$ python -q
>>> import numpy as np
>>> import numpy.linalg as la
>>> np.set_printoptions(precision=2, suppress=True, linewidth=100)
>>> m1 = np.load("sample5.npy")
>>> m1
array([[  0.03, -18.06,  12.  ,  14.92,  27.03,  -9.03,   9.02, -27.05],
       [ -0.03, -48.  ,  31.95,  40.02,  72.02, -23.99,  24.06, -72.07],
       [  0.02,  -6.08,   4.05,   5.07,   9.06,  -2.99,   3.05,  -8.99]])
>>> Uu, sv, VT = la.svd(m1)
>>> np.argmax(sv[:-1] / (sv[1:] + 1e-6)) + 1
np.int64(1)
>>> Y = Uu[:, :1] @ np.diag(sv[:1]) @ VT[:1]
>>> np.round(np.abs(m1 - Y).max(), 2)
np.float64(0.09)
>>> la.matrix_rank(m1, rtol=0.05)
np.int64(1)
>>> round(float(la.norm(m1, 2) / la.norm(m1)), 2)
1.0
>>> la.cond(m1) > 100
np.True_
>>> la.norm(m1, axis=0)
array([ 0.05, 51.64, 34.37, 43.01, 77.46, 25.81, 25.88, 77.5 ])
>>> round(float(la.norm(m1, 1)), 2), round(float(la.norm(m1, np.inf)), 2)
(108.11, 312.14)
>>> np.round(la.norm(m1[2] - m1[1]), 2)
np.float64(112.17)
>>> np.round(la.norm(m1) ** 2 / la.norm(m1, 2) ** 2, 2)
np.float64(1.0)
>>> la.norm(m1, axis=1).argmax()
np.int64(1)
>>> np.round(la.norm(m1, "nuc"), 2)
np.float64(138.2)
>>> round(float(la.norm(m1[2], 1)), 2), round(la.norm(m1[2], np.inf), 2)
(39.31, np.float64(9.06))
>>> E = np.array([[-0.7, 0.3, 1.5, 0.1, 0.9, -0.4, 0.3, 0.3],
...     [1.0, 0.8, -1.2, 1.8, 1.1, 0.9, -0.7, -0.1],
...     [0.6, 0.2, 1.1, 1.5, -0.6, -0.7, 0.1, -0.2],
...     [-0.7, -0.1, 0.2, 0.0, -0.6, 0.4, 0.0, -0.2],
...     [0.8, -0.2, -0.5, 1.8, 0.7, 0.0, -1.3, -0.9]])
>>> E
array([[-0.7,  0.3,  1.5,  0.1,  0.9, -0.4,  0.3,  0.3],
       [ 1. ,  0.8, -1.2,  1.8,  1.1,  0.9, -0.7, -0.1],
       [ 0.6,  0.2,  1.1,  1.5, -0.6, -0.7,  0.1, -0.2],
       [-0.7, -0.1,  0.2,  0. , -0.6,  0.4,  0. , -0.2],
       [ 0.8, -0.2, -0.5,  1.8,  0.7,  0. , -1.3, -0.9]])
>>> la.matrix_rank(E)
np.int64(5)
>>> E.shape
(5, 8)
>>> np.unravel_index(np.abs(E).argmax(), E.shape)
(np.int64(1), np.int64(3))
>>> la.svd(E, compute_uv=False)
array([3.9 , 2.41, 1.66, 1.11, 0.92])
>>> round(E[4] @ E[3], 2)
np.float64(-0.88)
>>> np.round(la.norm(E[4] - E[3]), 2)
np.float64(3.17)
>>> round(float(la.norm(E) ** 2 / la.norm(E, 2) ** 2), 2)
1.7
>>> round(float(la.norm(E, "nuc")), 2)
10.0
>>> np.round(la.norm(E, 1), 2), np.round(la.norm(E, np.inf), 2)
(np.float64(5.2), np.float64(7.6))
>>> round(la.norm(E[4], 1), 2), round(la.norm(E[4], np.inf), 2)
(np.float64(6.2), np.float64(1.8))
>>> la.norm(E, axis=1)
array([2.  , 2.97, 2.18, 1.05, 2.68])
>>> la.norm(E, axis=1).argmax()
np.int64(1)
>>> Uu, sv, VT = la.svd(E, full_matrices=False)
>>> np.round(Uu.T @ Uu, 2) + 0
array([[1., 0., 0., 0., 0.],
       [0., 1., 0., 0., 0.],
       [0., 0., 1., 0., 0.],
       [0., 0., 0., 1., 0.],
       [0., 0., 0., 0., 1.]])
>>> np.round(VT @ VT.T, 2) + 0
array([[1., 0., 0., 0., 0.],
       [0., 1., 0., 0., 0.],
       [0., 0., 1., 0., 0.],
       [0., 0., 0., 1., 0.],
       [0., 0., 0., 0., 1.]])
>>> sv / sv[0]
array([1.  , 0.62, 0.42, 0.29, 0.24])
>>> np.cumsum(sv ** 2) / np.sum(sv ** 2)
array([0.59, 0.81, 0.92, 0.97, 1.  ])
>>> np.allclose(Uu * sv @ VT, E)
True
>>> (sv > 1e-8).sum()
np.int64(5)
>>> x0 = np.array([2, 3, 2, 2, -2, -1, -3, 2])
>>> h = np.maximum(E @ x0, 0)
>>> np.maximum(E @ x0, 0) - np.maximum(-E @ x0, 0)
array([ 1. ,  4.4,  8.2, -0.9,  4.3])
>>> E.T @ h
array([12.06,  4.6 ,  3.09, 28.06,  3.83, -2.18, -7.55, -5.65])
>>> F = np.loadtxt("run18.csv", delimiter=",")
>>> F
array([[ 5.,  2.,  4.,  5.,  2.,  5.],
       [ 7.,  3.,  7.,  5.,  3., 10.],
       [ 8.,  8., 10.,  6.,  8., 15.],
       [10., 10., 10.,  8.,  9., 18.],
       [11., 15., 10.,  8., 14., 19.],
       [13., 20., 15., 11., 16., 22.],
       [18., 24., 18., 15., 18., 25.],
       [20., 29., 22., 19., 19., 29.],
       [22., 29., 26., 20., 20., 33.],
       [24., 34., 27., 23., 25., 36.],
       [24., 39., 30., 25., 30., 38.],
       [24., 42., 32., 25., 35., 42.],
       [28., 47., 37., 27., 39., 44.],
       [30., 48., 41., 29., 40., 45.],
       [30., 53., 42., 34., 43., 49.],
       [35., 57., 46., 35., 44., 51.],
       [36., 59., 49., 35., 47., 55.],
       [37., 61., 51., 39., 51., 57.],
       [42., 64., 56., 40., 51., 57.]])
>>> Y = np.c_[F[:, :1] @ np.array([[1]]), np.array([1, 1, 1, 0, 1, 2, 1, 1, 0, 0, 1, 1, 0, 2, 2, 3, 3, 0, 1])]
>>> Y
array([[ 5.,  1.],
       [ 7.,  1.],
       [ 8.,  1.],
       [10.,  0.],
       [11.,  1.],
       [13.,  2.],
       [18.,  1.],
       [20.,  1.],
       [22.,  0.],
       [24.,  0.],
       [24.,  1.],
       [24.,  1.],
       [28.,  0.],
       [30.,  2.],
       [30.,  2.],
       [35.,  3.],
       [36.,  3.],
       [37.,  0.],
       [42.,  1.]])
>>> np.round(la.lstsq(F, Y[:, 0])[0], 2) + 0
array([1., 0., 0., 0., 0., 0.])
>>> la.norm(la.qr(F)[0].T @ Y, axis=0) ** 2 / ((Y ** 2).sum(axis=0) + 1e-12)
array([1.  , 0.61])
>>> x0 = np.array([7, 5, 5, -9, -1, 5])
>>> h = np.maximum(F @ x0, 0)
>>> np.maximum(F @ (3 * x0), 0)
array([ 129.,  303.,  477.,  537.,  633.,  783.,  924., 1050., 1182., 1263., 1344., 1464., 1662.,
       1737., 1743., 1968., 2115., 2106., 2304.])
>>> h
array([ 43., 101., 159., 179., 211., 261., 308., 350., 394., 421., 448., 488., 554., 579., 581.,
       656., 705., 702., 768.])
>>> F.T @ h
array([220360., 348670., 286365., 217134., 278239., 335032.])
>>> np.flatnonzero(h > 1e-9)
array([ 0,  1,  2,  3,  4,  5,  6,  7,  8,  9, 10, 11, 12, 13, 14, 15, 16, 17, 18])
>>> x0 = np.array([4, 4, -1, 4, -4, -5])
>>> F * x0
array([[  20.,    8.,   -4.,   20.,   -8.,  -25.],
       [  28.,   12.,   -7.,   20.,  -12.,  -50.],
       [  32.,   32.,  -10.,   24.,  -32.,  -75.],
       [  40.,   40.,  -10.,   32.,  -36.,  -90.],
       [  44.,   60.,  -10.,   32.,  -56.,  -95.],
       [  52.,   80.,  -15.,   44.,  -64., -110.],
       [  72.,   96.,  -18.,   60.,  -72., -125.],
       [  80.,  116.,  -22.,   76.,  -76., -145.],
       [  88.,  116.,  -26.,   80.,  -80., -165.],
       [  96.,  136.,  -27.,   92., -100., -180.],
       [  96.,  156.,  -30.,  100., -120., -190.],
       [  96.,  168.,  -32.,  100., -140., -210.],
       [ 112.,  188.,  -37.,  108., -156., -220.],
       [ 120.,  192.,  -41.,  116., -160., -225.],
       [ 120.,  212.,  -42.,  136., -172., -245.],
       [ 140.,  228.,  -46.,  140., -176., -255.],
       [ 144.,  236.,  -49.,  140., -188., -275.],
       [ 148.,  244.,  -51.,  156., -204., -285.],
       [ 168.,  256.,  -56.,  160., -204., -285.]])
>>> (F @ x0).argmax()
np.int64(18)
>>> F @ x0
array([ 11.,  -9., -29., -24., -25., -13.,  13.,  29.,  13.,  17.,  12., -18.,  -5.,   2.,   9.,
        31.,   8.,   8.,  39.])
